$ ipython --no-banner

In [1]: import numpy as np

In [2]: np.set_printoptions(suppress=True, linewidth=160)

In [3]: F = np.load("m.npy")

In [4]: F
Out[4]: 
array([[1, 0, 0, 0, 0],
       [3, 1, 0, 0, 0],
       [1, 3, 1, 0, 0],
       [1, 2, 2, 1, 0],
       [1, 0, 2, 1, 1]])

In [5]: # triangular: eigenvalues sit on the diagonal

In [6]: vals, vecs = np.linalg.eig(F)

In [7]: vals
Out[7]: array([1., 1., 1., 1., 1.])

In [8]: r0 = np.array([3, 1, 1, 0, -2])

In [9]: M2 = F + np.outer(r0, np.eye(5)[0])

In [10]: round(np.linalg.det(M2) / np.linalg.det(F), 2), round(1 + np.linalg.solve(F, r0)[0], 2)
Out[10]: (np.float64(4.0), np.float64(4.0))

In [11]: rng = np.random.default_rng(85)

In [12]: labels = rng.permutation(5)

In [13]: labels
Out[13]: array([3, 4, 0, 2, 1])

In [14]: M2 = F[labels][:, labels]

In [15]: round(np.linalg.det(M2), 2), round(float(np.linalg.det(F[labels])), 2)
Out[15]: (np.float64(1.0), -1.0)

In [16]: q, _ = np.linalg.qr(np.array([[0.4, -1.6, -1.4, -0.1],
    ...:     [-1.1, -1.6, -2.2, -0.3],
    ...:     [-0.2, -0.4, 0.9, 0.5],
    ...:     [0.3, -0.6, 0.1, 0.0]]))

In [17]: vals = np.array([0, 4, -1, -2])

In [18]: J = q @ np.diag(vals) @ q.T

In [19]: J.round(2)
Out[19]: 
array([[ 2.5 ,  1.38,  0.32,  1.93],
       [ 1.38,  0.52,  0.42,  0.34],
       [ 0.32,  0.42, -1.01,  0.45],
       [ 1.93,  0.34,  0.45, -1.01]])

In [20]: vals, vecs = np.linalg.eigh(J)

In [21]: x0 = np.array([1, 0, 2, 1])

In [22]: (np.sign(vecs[:, -1].round(6)) == np.sign(vecs[0, -1].round(6))).astype(int)
Out[22]: array([1, 1, 1, 1])

In [23]: np.round(np.abs(J).sum(axis=1).max(), 2), round(float(np.abs(vals).max()), 2)
Out[23]: (np.float64(6.13), 4.0)

In [24]: np.round(vecs * np.abs(vals) @ vecs.T, 2)
Out[24]: 
array([[ 3.17,  1.2 ,  0.48,  0.5 ],
       [ 1.2 ,  0.66, -0.06,  0.76],
       [ 0.48, -0.06,  1.12, -0.11],
       [ 0.5 ,  0.76, -0.11,  2.05]])

In [25]: np.round(np.linalg.norm(J, axis=0), 2)
Out[25]: array([3.46, 1.57, 1.23, 2.25])

In [26]: np.round(np.linalg.norm(J, axis=1), 2)
Out[26]: array([3.46, 1.57, 1.23, 2.25])

In [27]: round(float(np.linalg.norm(J[2] - J[1])), 2)
Out[27]: 1.79

In [28]: np.round(np.linalg.norm(J) ** 2 / np.linalg.norm(J, 2) ** 2, 2)
Out[28]: np.float64(1.31)

In [29]: round(np.linalg.norm(J, 1), 2), round(float(np.linalg.norm(J, np.inf)), 2)
Out[29]: (np.float64(6.13), 6.13)

In [30]: round(float(np.linalg.norm(J, 2)), 2)
Out[30]: 4.0

In [31]: np.round(np.linalg.norm(J, "nuc"), 2)
Out[31]: np.float64(7.0)
